>>> import numpy as np
>>> np.set_printoptions(precision=1, suppress=True, linewidth=140)
>>> A = np.load("test14.npy")
>>> A
array([[-0.2,  1. , -1.5,  0.3],
       [ 1. ,  1.7, -0.4, -0.3],
       [ 1. ,  0.8, -2.1,  0.3],
       [12. , 36. ,  6. , 46. ],
       [-0.9,  0.4, -0.1,  0.6],
       [-0.9, -0.8, -0.4, -0.2],
       [ 0.2,  0.6, -2.6,  0.4],
       [-1.1,  0.5,  0.8,  0.6],
       [-3.6,  0. , -1.3, -2.2],
       [ 1. , -1.6,  0.6, -0.8],
       [-0.8, -0.3, -0.5, -1.4],
       [ 0. ,  0.3,  0.9, -0.8],
       [-0.2,  1.5, -1.2, -0.1],
       [-0.4,  0.8, -2.1, -1.7],
       [ 0.4,  0.6,  1.5, -0.1],
       [ 0.5,  0.6,  1.1, -2. ],
       [-0.5, -0.8,  0.8, -1.1],
       [-0.4, -2.9,  1.1, -0.6],
       [ 0.2, -1.1, -0.5,  1. ],
       [-0.2, -0.6, -1.5, -1.4]])
>>> out = np.c_[A[:, :1] @ np.array([[0]]), np.array([-1, -1, -1, 2, -2, 2, -2, -2, -1, 0, -1, 1, 0, -1, 1, 1, 0, 0, 2, -2])]
>>> out
array([[ 0., -1.],
       [ 0., -1.],
       [ 0., -1.],
       [ 0.,  2.],
       [ 0., -2.],
       [ 0.,  2.],
       [ 0., -2.],
       [ 0., -2.],
       [ 0., -1.],
       [ 0.,  0.],
       [ 0., -1.],
       [ 0.,  1.],
       [ 0.,  0.],
       [ 0., -1.],
       [ 0.,  1.],
       [ 0.,  1.],
       [ 0.,  0.],
       [ 0.,  0.],
       [ 0.,  2.],
       [ 0., -2.]])
>>> np.linalg.norm(out - A @ np.linalg.lstsq(A, out)[0], axis=0)
array([0. , 4.8])
>>> np.linalg.matrix_rank(out)
np.int64(1)
>>> np.linalg.matrix_rank(np.c_[A, out])
np.int64(5)
>>> np.linalg.lstsq(A, out[:, 0])[0]
array([0., 0., 0., 0.])
